$ python -q
>>> import numpy as np
>>> np.set_printoptions(precision=2, suppress=True, linewidth=140, floatmode="fixed")
>>> def rd(a):
...     return np.round(a, 2) + 0
... 
>>> M = np.load("out19.npy")
>>> M
array([[  2,   0,   4,   3,   6],
       [  7,   4,   9,  10,  10],
       [ 15,   9,  11,  15,  16],
       [ 24,  17,  20,  15,  18],
       [ 28,  21,  20,  22,  25],
       [ 37,  28,  27,  25,  25],
       [ 42,  35,  31,  34,  30],
       [ 46,  41,  32,  39,  32],
       [ 53,  45,  33,  41,  37],
       [ 54,  53,  36,  48,  45],
       [ 56,  59,  42,  54,  46],
       [ 63,  62,  48,  58,  51],
       [ 70,  68,  50,  63,  52],
       [ 79,  76,  56,  63,  52],
       [ 84,  81,  64,  63,  59],
       [ 91,  81,  70,  65,  66],
       [ 91,  81,  71,  73,  72],
       [ 99,  81,  72,  73,  79],
       [ 99,  81,  75,  79,  82],
       [103,  88,  81,  81,  87]])
>>> labels = M[:, 2] > np.median(M[:, 2])
>>> f = M[labels].mean(axis=0) - M[~labels].mean(axis=0)
>>> np.argsort(-np.abs(f).round(6), kind="stable")
array([0, 1, 3, 2, 4])
>>> ((M - M.mean(axis=0)) @ f > 0).astype(int)
array([0, 0, 0, 0, 0, 0, 0, 0, 0, 0, 1, 1, 1, 1, 1, 1, 1, 1, 1, 1])
>>> labels.astype(int)
array([0, 0, 0, 0, 0, 0, 0, 0, 0, 0, 1, 1, 1, 1, 1, 1, 1, 1, 1, 1])
>>> cen = M - M.mean(axis=0)
>>> left, sigma, Vt = np.linalg.svd(cen, full_matrices=False)
>>> rd((sigma ** 2).sum() ** 2 / (sigma ** 4).sum())
np.float64(1.03)
>>> np.searchsorted(np.cumsum(sigma ** 2) / (sigma ** 2).sum(), 0.9) + 1
np.int64(1)
>>> rd(sigma)
array([262.10,  24.55,  16.68,   8.63,   6.02])
>>> rd(np.abs(Vt[-1]))
array([0.14, 0.50, 0.37, 0.57, 0.52])
>>> (np.sign(left[:, 0]) == np.sign(left[0, 0])).astype(int)
array([1, 1, 1, 1, 1, 1, 1, 1, 1, 1, 0, 0, 0, 0, 0, 0, 0, 0, 0, 0])
>>> np.abs(left[:, 0]).argmax()
np.int64(0)
